$ python3 -q
>>> import numpy as np
>>> import numpy.linalg as la
>>> np.set_printoptions(precision=2, suppress=True, linewidth=140)
>>> rnd = lambda a: np.round(a, 2) + 0
>>> A = np.loadtxt("block10.csv", delimiter=",")
>>> A
array([[-2.,  0.,  0.],
       [-2.,  2.,  0.],
       [ 2.,  3., -1.]])
>>> # triangular: eigenvalues sit on the diagonal
>>> rnd(np.sort(np.abs(la.eigvals(A))))
array([1., 2., 2.])
>>> mat = np.load("a.npy")
>>> mat
array([[0, 0, 0, 1],
       [0, 1, 0, 0],
       [0, 0, 1, 0],
       [1, 0, 0, 0]])
>>> # keeps lengths
>>> u = np.array([3, 0, 3, 2])
>>> B = mat + np.outer(u, np.eye(4)[0])
>>> B
array([[3., 0., 0., 1.],
       [0., 1., 0., 0.],
       [3., 0., 1., 0.],
       [3., 0., 0., 0.]])
>>> P = np.triu(np.array([[1, -3, 1, -1], [0, 3, 2, 2], [-2, 3, 2, -1], [-3, 3, 2, -2]]), 1) + np.eye(4)
>>> B = P @ mat @ la.inv(P)
>>> rnd(np.poly(B))
array([ 1., -2.,  0.,  2., -1.])
>>> la.matrix_rank(B)
np.int64(4)
>>> B
array([[ -1.,  -6.,  14.,  26.],
       [  2.,   7., -14., -26.],
       [ -1.,  -3.,   8.,  13.],
       [  1.,   3.,  -7., -12.]])
>>> la.matrix_rank(B)
np.int64(4)
>>> B.sum(axis=0)
array([1., 1., 1., 1.])
>>> rnd(la.norm(B))
np.float64(47.75)
>>> rnd(la.svd(B, compute_uv=False))
array([47.73,  1.  ,  1.  ,  0.02])
>>> arr = np.abs(np.array([[2, -1, -2], [2, 2, 1], [-1, 0, -1]])) + np.eye(3)
>>> arr = arr / arr.sum(axis=1, keepdims=True)
>>> rnd(arr)
array([[0.5 , 0.17, 0.33],
       [0.33, 0.5 , 0.17],
       [0.33, 0.  , 0.67]])
>>> vec = np.array([-2, -2, -3])
>>> (arr @ vec).argmax()
np.int64(1)
>>> rnd(arr @ (2 * vec))
array([-4.67, -4.33, -5.33])
>>> rnd((arr * vec).sum(axis=1))
array([-2.33, -2.17, -2.67])
>>> rnd(arr @ np.ones(3))
array([1., 1., 1.])
>>> la.norm(arr @ vec) <= la.norm(arr, 2) * la.norm(vec) + 1e-9
np.True_
>>> rnd(np.einsum("ij,j->i", arr, vec))
array([-2.33, -2.17, -2.67])
>>> rnd(arr @ vec)
array([-2.33, -2.17, -2.67])
>>> rnd(arr @ np.eye(3)[2])
array([0.33, 0.17, 0.67])
>>> np.sign((arr @ vec).round(6))
array([-1., -1., -1.])
>>> B = arr / la.norm(arr, axis=1, keepdims=True)
>>> cov = B @ B.T
>>> np.argwhere(np.triu(np.abs(cov) > 0.95, 1))
array([], shape=(0, 2), dtype=int64)
>>> rnd(np.degrees(np.arccos(np.clip(cov[0, 2], -1, 1))))
np.float64(33.21)
>>> rnd(cov)
array([[1.  , 0.79, 0.84],
       [0.79, 1.  , 0.48],
       [0.84, 0.48, 1.  ]])
>>> (cov - 2 * np.eye(3)).round(6).argmax(axis=1)
array([2, 0, 0])
>>> feats = np.array([[2.3, 2.28, -4.63],
...     [-3.96, -3.54, -1.44],
...     [-0.78, -1.23, 4.94],
...     [-0.83, 10.02, -1.84],
...     [1.47, -0.8, -0.42],
...     [0.66, -0.27, 2.3],
...     [-0.52, -6.86, 4.61],
...     [0.89, -3.53, 3.23],
...     [0.09, -0.77, -7.15],
...     [4.57, 2.87, 5.16],
...     [2.02, -0.69, 6.65],
...     [-7.99, -0.95, 1.93],
...     [-3.47, -0.69, 2.15],
...     [-1.73, -0.06, 1.0],
...     [-5.34, -3.2, -2.28],
...     [5.41, -3.44, 4.32],
...     [-1.22, -1.18, 2.8],
...     [3.98, 5.24, -1.06],
...     [-1.52, -1.09, 0.29],
...     [7.13, 2.66, 4.53]])
>>> P = feats @ la.solve(feats.T @ feats, feats.T)
>>> rnd(np.diag(P))
array([0.13, 0.09, 0.11, 0.48, 0.02, 0.02, 0.22, 0.08, 0.25, 0.18, 0.17, 0.34, 0.09, 0.02, 0.13, 0.23, 0.04, 0.14, 0.01, 0.24])
>>> np.allclose(P @ P, P)
True
>>> la.matrix_rank(np.eye(20) - P)
np.int64(17)
>>> rnd(la.eigvalsh(P))
array([0., 0., 0., 0., 0., 0., 0., 0., 0., 0., 0., 0., 0., 0., 0., 0., 0., 1., 1., 1.])
>>> B = np.c_[feats[:, :1] @ np.array([[-3]]), np.array([0, 2, 4, 4, 0, 1, 1, 3, 4, 2, 5, 5, 2, 3, 0, 5, 5, 2, 4, 4])]
>>> rnd(B)
array([[ -6.9 ,   0.  ],
       [ 11.88,   2.  ],
       [  2.34,   4.  ],
       [  2.49,   4.  ],
       [ -4.41,   0.  ],
       [ -1.98,   1.  ],
       [  1.56,   1.  ],
       [ -2.67,   3.  ],
       [ -0.27,   4.  ],
       [-13.71,   2.  ],
       [ -6.06,   5.  ],
       [ 23.97,   5.  ],
       [ 10.41,   2.  ],
       [  5.19,   3.  ],
       [ 16.02,   0.  ],
       [-16.23,   5.  ],
       [  3.66,   5.  ],
       [-11.94,   2.  ],
       [  4.56,   4.  ],
       [-21.39,   4.  ]])
>>> rnd(la.lstsq(feats, B[:, 0])[0])
array([-3.,  0.,  0.])
>>> la.matrix_rank(B)
np.int64(2)
>>> la.matrix_rank(np.c_[feats, B])
np.int64(4)
>>> rnd(la.norm(B - feats @ la.lstsq(feats, B)[0], axis=0))
array([ 0.  , 12.84])
